$ ipython --no-banner

In [1]: import numpy as np

In [2]: from numpy import linalg as LA

In [3]: np.set_printoptions(precision=2, suppress=True, linewidth=200)

In [4]: E = 0.7 ** np.abs(np.subtract.outer(np.arange(4), np.arange(4)))

In [5]: print(E)
[[1.   0.7  0.49 0.34]
 [0.7  1.   0.7  0.49]
 [0.49 0.7  1.   0.7 ]
 [0.34 0.49 0.7  1.  ]]

In [6]: P = np.triu(np.array([[3, 3, 3, 1], [0, 2, 3, 2], [1, 0, 0, 2], [1, 1, 2, 3]]), 1) + np.eye(4)

In [7]: B = P @ E @ LA.inv(P)

In [8]: print(P @ E - E @ P)
[[ 3.91  2.59  0.7   1.19]
 [ 2.16  0.98 -0.7   0.  ]
 [ 0.69 -0.49 -2.17 -1.89]
 [ 0.   -1.03 -2.5  -2.72]]

In [9]: print(np.round(np.trace(B), 2), np.trace(E))
4.0 4.0

In [10]: print(LA.matrix_rank(B))
4

In [11]: w, V = LA.eigh(E)

In [12]: x = np.array([1, 4, -6, -1])

In [13]: print(V * np.maximum(w, 0) @ V.T)
[[1.   0.7  0.49 0.34]
 [0.7  1.   0.7  0.49]
 [0.49 0.7  1.   0.7 ]
 [0.34 0.49 0.7  1.  ]]

In [14]: print(round(x @ E @ x / (x @ x), 2), np.round(w[0], 2), round(float(w[-1]), 2))
0.44 0.2 2.72

In [15]: print((np.sign(V[:, -1].round(6)) == np.sign(V[0, -1].round(6))).astype(int))
[1 1 1 1]

In [16]: W0 = np.loadtxt("arr.csv", delimiter=",")

In [17]: print(W0)
[[ 15. -20. -20.   0.]
 [-20.  24.  25.   0.]
 [-20.  25.  24.   0.]
 [  0.   0.   0.  -1.]]

In [18]: w, V = LA.eig(W0)

In [19]: print(np.round(W0 @ V[:, 0] - w[0] * V[:, 0], 2) + 0)
[0. 0. 0. 0.]

In [20]: print(np.sort(LA.eigvals(W0.T)))
[-1. -1. -1. 65.]

In [21]: print(round(np.prod(w), 2))
-65.0

In [22]: m1 = np.array([[-2, 0], [8, 7]])

In [23]: print(m1)
[[-2  0]
 [ 8  7]]

In [24]: B = LA.inv(m1)

In [25]: print(np.allclose(B, m1.T))
False

In [26]: print(round(LA.slogdet(m1)[0], 2))
-1.0

In [27]: print(np.round(LA.det(m1) * B, 2) + 0)
[[ 7.  0.]
 [-8. -2.]]

In [28]: print((np.abs(B) > 1e-9).astype(int))
[[1 0]
 [1 1]]

In [29]: x = np.ones(4)

In [30]: for _ in range(3):
    ...:     x = E @ x
    ...:     x /= LA.norm(x)
    ...:     print(round(x @ E @ x, 2))
    ...: 
2.72
2.72
2.72

In [31]: print(x)
[0.46 0.54 0.54 0.46]

In [32]: print(round(float(LA.eigvalsh(E)[-1]), 2))
2.72

In [33]: K = np.load("out9.npy")

In [34]: print(K)
[[2 0 0]
 [1 0 0]
 [1 1 2]]

In [35]: print(round(float(LA.det(K[::-1])), 2))
0.0

In [36]: print(round(LA.det(2 * K), 2), round(LA.det(K), 2))
0.0 0.0

In [37]: print([int(LA.matrix_rank(LA.matrix_power(K, p))) for p in range(1, 4)])
[2, 2, 2]

In [38]: print(np.sort(LA.eigvals(K)))
[0. 2. 2.]

In [39]: print(K @ K)
[[4 0 0]
 [2 0 0]
 [5 2 4]]

In [40]: print(LA.matrix_rank(K - K[0, 0] * np.eye(3)))
2

In [41]: print(np.prod(np.diag(K)), np.round(LA.det(K), 2))
0 0.0

In [42]: print(LA.matrix_power(K - np.diag(np.diag(K)), 3))
[[0 0 0]
 [0 0 0]
 [0 0 0]]

In [43]: data = np.tril(np.array([[3, -4, -5, 5], [2, 3, -2, 0], [-5, 1, 5, 4], [0, 1, -5, 2]]), -1) + np.eye(4, dtype=int)

In [44]: print(data)
[[ 1  0  0  0]
 [ 2  1  0  0]
 [-5  1  1  0]
 [ 0  1 -5  1]]

In [45]: rng = np.random.default_rng(1460)

In [46]: z = rng.permutation(2)

In [47]: print(z)
[0 1]

In [48]: B = m1[z][:, z]

In [49]: print(B)
[[-2  0]
 [ 8  7]]

In [50]: print(np.diag(B))
[-2  7]

In [51]: print(np.unravel_index(np.abs(B).argmax(), B.shape))
(np.int64(1), np.int64(0))

In [52]: print(B.shape)
(2, 2)

In [53]: print(round(float(LA.norm(B)), 2))
10.82

In [54]: mat = np.loadtxt("dump.csv", delimiter=",")

In [55]: print(mat)
[[0.14 0.14 0.43 0.29]
 [0.22 0.44 0.   0.33]
 [0.22 0.11 0.33 0.33]
 [0.43 0.   0.   0.57]]

In [56]: B = mat + rng.integers(-2, 3, (4, 3)) @ rng.integers(-2, 3, (3, 4))

In [57]: print(B)
[[ 1.14  0.14  1.43  2.29]
 [ 5.22  1.44  0.   -1.67]
 [ 1.22 -1.89 -0.67  5.33]
 [ 2.43  3.    3.   -3.43]]

In [58]: print(np.abs(B - mat).sum(axis=1))
[ 4.  8.  9. 12.]

In [59]: print(np.round(LA.svd(B - mat, compute_uv=False), 2) + 0)
[8.53 5.09 2.52 0.  ]
